% python3 -q
>>> import numpy as np
>>> import numpy.linalg as la
>>> np.set_printoptions(precision=4, suppress=True, linewidth=100, sign=" ")
>>> tidy = lambda a: np.round(a, 4) + 0
>>> K = np.load("out1.npy")
>>> K
array([[-2,  0, -2,  0],
       [-2, -5, -2, -5],
       [-2,  0, -2,  0],
       [-2, -5, -2, -5]])
>>> # columns 0 and 2 are equal
>>> rk = la.matrix_rank(K)
>>> rk
np.int64(2)
>>> ns = la.svd(K)[2][rk:].T
>>> tidy(K @ ns)
array([[ 0.,  0.],
       [ 0.,  0.],
       [ 0.,  0.],
       [ 0.,  0.]])
>>> rng = np.random.default_rng(513725)
>>> z = rng.permutation(4)
>>> z
array([ 0,  1,  3,  2])
>>> out = K[z][:, z]
>>> tidy(np.sort(np.abs(la.eigvals(out))))
array([  0.,   0.,   4.,  10.])
>>> out
array([[-2,  0,  0, -2],
       [-2, -5, -5, -2],
       [-2, -5, -5, -2],
       [-2,  0,  0, -2]])
>>> np.diag(out)
array([-2, -5, -5, -2])
>>> np.trace(out)
np.int64(-14)
>>> tidy(la.eigvals(K).sum().real)
np.float64(-14.0)
>>> tidy(la.det(K.T))
np.float64(0.0)
>>> np.einsum("ii->", K)
np.int64(-14)
>>> tidy(la.eigvals(K))
array([-10.,  -4.,   0.,   0.])
>>> tidy(K @ la.pinv(K) @ K)
array([[-2.,  0., -2.,  0.],
       [-2., -5., -2., -5.],
       [-2.,  0., -2.,  0.],
       [-2., -5., -2., -5.]])
>>> np.allclose(K[:-1].T @ la.lstsq(K[:-1].T, K[-1])[0], K[-1])
True
>>> np.unique(K.round(6), axis=0).shape
(2, 4)
>>> left, s, Vt = la.svd(K)
>>> V = Vt[:(s > 1e-8).sum()]
>>> vec = K[2] + 2 * K[0] + rng.integers(2) * np.eye(4)[0]
>>> vec
array([-6.,  0., -6.,  0.])
>>> np.allclose(V.T @ V @ vec, vec)
True
>>> la.matrix_rank(np.vstack([K, vec]))
np.int64(2)
>>> tidy(la.norm(vec - V.T @ V @ vec))
np.float64(0.0)
>>> E = np.array([[0, 1, 0, 0], [1, 0, 0, 0], [0, 0, 0, 0], [0, 0, 0, 0]])
>>> left, s, Vt = la.svd(E, full_matrices=False)
>>> np.allclose(left * s @ Vt, E)
True
>>> (s > 1e-8).sum()
np.int64(2)
>>> left.T @ E @ Vt.T
array([[ 1.,  0.,  0.,  0.],
       [ 0.,  1.,  0.,  0.],
       [ 0.,  0.,  0.,  0.],
       [ 0.,  0.,  0.,  0.]])
>>> s / s[0]
array([ 1.,  1.,  0.,  0.])
>>> left.T @ left
array([[ 1.,  0.,  0.,  0.],
       [ 0.,  1.,  0.,  0.],
       [ 0.,  0.,  1.,  0.],
       [ 0.,  0.,  0.,  1.]])
>>> left.shape, s.shape, Vt.shape
((4, 4), (4,), (4, 4))
